>>> import numpy as np
>>> np.set_printoptions(precision=3, suppress=True, linewidth=160, floatmode="fixed")
>>> def tidy(a):
...     return np.round(a, 3) + 0
... 
>>> E = np.load("case5.npy")
>>> print(E)
[[ 1  1 -1 -1 -1 -1  1  1]
 [ 1  1 -1 -1  1  1 -1 -1]
 [ 1 -1 -1  1  1 -1 -1  1]
 [ 1 -1  1 -1  1 -1  1 -1]
 [ 1  1  1  1 -1 -1 -1 -1]
 [ 1 -1 -1  1 -1  1  1 -1]
 [ 1 -1  1 -1 -1  1 -1  1]
 [ 1  1  1  1  1  1  1  1]]
>>> rng = np.random.default_rng(6)
>>> out = E + rng.integers(-2, 3, (8, 3)) @ rng.integers(-2, 3, (3, 8))
>>> print(out)
[[ 1  1 -1 -1 -1 -1  1  1]
 [-5 -2 -6 -3  0  5  0 -2]
 [ 5 -1  2  4  1 -1 -1  2]
 [ 9  0  8  3  2 -3  1  1]
 [-1  0  1 -2  0 -1  0 -1]
 [-3  0 -3 -4  0 -1  1 -2]
 [ 5  4  4 -1  0 -5 -3  1]
 [-7  3 -3 -9  3 -3  1 -1]]
>>> print(np.linalg.matrix_rank(out - E, tol=1e-8))
3
>>> print(out - E)
[[  0   0   0   0   0   0   0   0]
 [ -6  -3  -5  -2  -1   4   1  -1]
 [  4   0   3   3   0   0   0   1]
 [  8   1   7   4   1  -2   0   2]
 [ -2  -1   0  -3   1   0   1   0]
 [ -4   1  -2  -5   1  -2   0  -1]
 [  4   5   3   0   1  -6  -2   0]
 [ -8   2  -4 -10   2  -4   0  -2]]
>>> print(tidy(np.linalg.svd(out - E, compute_uv=False)))
[21.474 12.552  3.916  0.000  0.000  0.000  0.000  0.000]
>>> x = np.array([0, 2, 0, 2, 0, 1, 1, 2])
>>> rhs = E @ x
>>> print(rhs)
[ 2 -2  0 -6  0  0 -2  8]
>>> print(tidy(np.linalg.solve(E, -3 * rhs)))
[ 0.000 -6.000  0.000 -6.000  0.000 -3.000 -3.000 -6.000]
>>> print(tidy(np.linalg.solve(E, rhs + E[:, 6])))
[0.000 2.000 0.000 2.000 0.000 1.000 2.000 2.000]
>>> w1 = np.array([[1, 5], [4, 5], [3, 4], [3, 3], [3, 3], [0, 2], [2, 2], [4, 5]])
>>> b = np.array([-1, -1])
>>> H = np.maximum(E @ w1 + b, 0)
>>> print(np.linalg.matrix_rank(H))
2
>>> print((H > 0).astype(int))
[[1 1]
 [0 0]
 [1 1]
 [0 0]
 [1 1]
 [0 0]
 [0 1]
 [1 1]]
>>> print((H > 0).mean(axis=0))
[0.500 0.625]
>>> C = np.array([[8, 9], [8, -2]])
>>> print(w1 @ C)
[[48 -1]
 [72 26]
 [56 19]
 [48 21]
 [48 21]
 [16 -4]
 [32 14]
 [72 26]]
>>> print((H @ C).round(6).argmax(axis=1))
[0 0 0 0 0 0 0 0]
>>> print(np.linalg.norm(E, axis=1).argmax())
0
>>> print(E[5] @ E[1])
0
>>> print(tidy(np.linalg.norm(E, 2)))
2.828
>>> X = np.loadtxt("data.csv", delimiter=",")
>>> print(tidy(X))
[[  3.975   5.707  35.904   2.618  29.702 -17.903]
 [  3.965   5.645  35.114   2.361  28.888 -17.134]
 [  3.962   5.629  34.920   2.299  28.689 -16.947]
 [  3.903   5.382  32.050   1.401  25.784 -14.223]
 [  2.184   2.249  10.148  -2.981   6.780   1.581]
 [  1.444   1.292   5.998  -2.837   4.103   2.701]
 [  1.355   1.184   5.570  -2.782   3.850   2.743]
 [  1.270   1.083   5.176  -2.722   3.621   2.765]
 [  1.161   0.956   4.687  -2.634   3.340   2.769]
 [  1.022   0.798   4.086  -2.504   3.002   2.735]
 [  0.770   0.524   3.060  -2.209   2.435   2.555]
 [  0.455   0.212   1.871  -1.708   1.765   2.083]
 [  0.218   0.015   1.013  -1.168   1.209   1.463]
 [  0.606   1.204  -0.105   1.357  -3.186  -1.377]
 [  0.745   1.424  -0.052   1.441  -3.679  -1.390]
 [  0.948   1.737   0.029   1.527  -4.372  -1.357]
 [  1.041   1.876   0.066   1.556  -4.681  -1.326]
 [  1.098   1.963   0.090   1.571  -4.873  -1.303]
 [  1.944   3.189   0.411   1.614  -7.590  -0.682]
 [  5.567   8.063   1.282   0.191 -18.890   4.640]
 [  8.870  12.295   1.515  -2.031 -29.345  11.158]
 [  9.699  13.340   1.511  -2.665 -32.003  12.941]
 [ 10.577  14.441   1.483  -3.362 -34.834  14.879]
 [ 10.657  14.541   1.479  -3.427 -35.093  15.058]
 [ 11.690  15.829   1.415  -4.280 -38.441  17.403]]
>>> G = np.cov(X, rowvar=False)
>>> print(G.shape)
(6, 6)
>>> print(tidy(X.std(axis=0)))
[ 3.644  5.073 12.010  2.240 19.410  9.398]
>>> print(np.argwhere(np.triu(np.abs(np.corrcoef(X.T)) > 0.8, 1)))
[[0 1]
 [2 5]
 [3 5]
 [4 5]]
>>> print(tidy(np.median(X, axis=0)))
[ 1.444  1.963  1.515 -1.708  1.209  2.083]
>>> print(tidy(np.corrcoef(X[:, 5], X[:, 0])[0, 1]))
0.516
>>> print(tidy(np.polyfit(X[:, 5], X[:, 0], 1)))
[0.200 3.375]
>>> print(np.argsort(-X.std(axis=0).round(6), kind="stable"))
[4 2 5 1 0 3]
>>> print(tidy(np.linalg.svd(X, compute_uv=False)))
[118.667  67.310  17.354   0.000   0.000   0.000]
>>> print(np.count_nonzero(X))
150
>>> X[25]
Traceback (most recent call last):
  File "<python-input-40>", line 1, in <module>
    X[25]
    ~^^^^
IndexError: index 25 is out of bounds for axis 0 with size 25
>>> print(tidy(np.abs(X).max()))
38.441
>>> print(X.shape)
(25, 6)
>>> print(np.unravel_index(np.abs(X).argmax(), X.shape))
(np.int64(24), np.int64(4))
>>> print(np.unique(X.round(6), axis=0).shape)
(25, 6)
>>> print(np.allclose(X[:-1].T @ np.linalg.lstsq(X[:-1].T, X[-1])[0], X[-1]))
True
>>> print(tidy(X @ np.linalg.pinv(X) @ X))
[[  3.975   5.707  35.904   2.618  29.702 -17.903]
 [  3.965   5.645  35.114   2.361  28.888 -17.134]
 [  3.962   5.629  34.920   2.299  28.689 -16.947]
 [  3.903   5.382  32.050   1.401  25.784 -14.223]
 [  2.184   2.249  10.148  -2.981   6.780   1.581]
 [  1.444   1.292   5.998  -2.837   4.103   2.701]
 [  1.355   1.184   5.570  -2.782   3.850   2.743]
 [  1.270   1.083   5.176  -2.722   3.621   2.765]
 [  1.161   0.956   4.687  -2.634   3.340   2.769]
 [  1.022   0.798   4.086  -2.504   3.002   2.735]
 [  0.770   0.524   3.060  -2.209   2.435   2.555]
 [  0.455   0.212   1.871  -1.708   1.765   2.083]
 [  0.218   0.015   1.013  -1.168   1.209   1.463]
 [  0.606   1.204  -0.105   1.357  -3.186  -1.377]
 [  0.745   1.424  -0.052   1.441  -3.679  -1.390]
 [  0.948   1.737   0.029   1.527  -4.372  -1.357]
 [  1.041   1.876   0.066   1.556  -4.681  -1.326]
 [  1.098   1.963   0.090   1.571  -4.873  -1.303]
 [  1.944   3.189   0.411   1.614  -7.590  -0.682]
 [  5.567   8.063   1.282   0.191 -18.890   4.640]
 [  8.870  12.295   1.515  -2.031 -29.345  11.158]
 [  9.699  13.340   1.511  -2.665 -32.003  12.941]
 [ 10.577  14.441   1.483  -3.362 -34.834  14.879]
 [ 10.657  14.541   1.479  -3.427 -35.093  15.058]
 [ 11.690  15.829   1.415  -4.280 -38.441  17.403]]
>>> out = X / np.sqrt((X ** 2).mean(axis=1, keepdims=True))
>>> print(np.linalg.matrix_rank(out) == np.linalg.matrix_rank(X))
True
>>> print(np.linalg.matrix_rank(X - X.mean(axis=1, keepdims=True)))
3
>>> M = np.array([[-1, -1, -3, 1, -2],
...     [1, -1, -1, 3, 2],
...     [-2, 0, 3, 2, -3],
...     [3, -3, -2, 2, 0],
...     [-1, -1, 2, 2, 0]])
>>> M[:, 1] = 5 * M[:, 4]
>>> print(M)
[[ -1 -10  -3   1  -2]
 [  1  10  -1   3   2]
 [ -2 -15   3   2  -3]
 [  3   0  -2   2   0]
 [ -1   0   2   2   0]]
>>> # null space of dimension 1
>>> left, sigma, Vh = np.linalg.svd(M)
>>> print(np.argmax(sigma[:-1] / (sigma[1:] + 1e-6)) + 1)
4
>>> print(tidy(sigma))
[21.212  5.465  4.663  2.337  0.000]
>>> out = left[:, :4] @ np.diag(sigma[:4]) @ Vh[:4]
>>> print(tidy(np.abs(M - out).max()))
0.0
>>> print(tidy(out))
[[ -1.000 -10.000  -3.000   1.000  -2.000]
 [  1.000  10.000  -1.000   3.000   2.000]
 [ -2.000 -15.000   3.000   2.000  -3.000]
 [  3.000   0.000  -2.000   2.000   0.000]
 [ -1.000   0.000   2.000   2.000   0.000]]
>>> print(tidy(np.linalg.norm(M - out) / np.linalg.norm(M)))
0.0
>>> print(np.linalg.matrix_rank(M, rtol=0.05))
4
>>> print(tidy(np.linalg.norm(M - out, 2)), tidy(sigma[4]))
0.0 0.0
>>> print(np.linalg.matrix_rank(M, rtol=0.1))
4
>>> print(np.argsort(-np.linalg.norm(M, axis=0).round(6), kind="stable")[:3])
[1 2 3]
>>> print(np.linalg.cond(M) > 100)
True
>>> hat = np.triu(np.array([[0, -3, -2, -1, -2],
...     [1, -1, -2, -1, 2],
...     [2, -3, 2, 2, 0],
...     [0, -1, 2, 2, 0],
...     [-2, 2, 3, 3, 2]]), 1) + np.eye(5)
>>> out = hat @ M @ np.linalg.inv(hat)
>>> print(np.linalg.matrix_rank(out))
4
>>> print(tidy(np.linalg.det(out)))
0.0
>>> print(tidy(np.poly(out)))
[    1.000   -14.000    35.000    30.000 -1068.000     0.000]
>>> print(np.trace(out), np.trace(M))
14.0 14
>>> print(out)
[[  -1.000  -13.000  -36.000   40.000   22.000]
 [   0.000   40.000   79.000 -117.000  -72.000]
 [   4.000   -3.000    1.000    5.000   11.000]
 [   3.000    9.000   22.000  -30.000  -12.000]
 [  -1.000   -3.000   -6.000   10.000    4.000]]
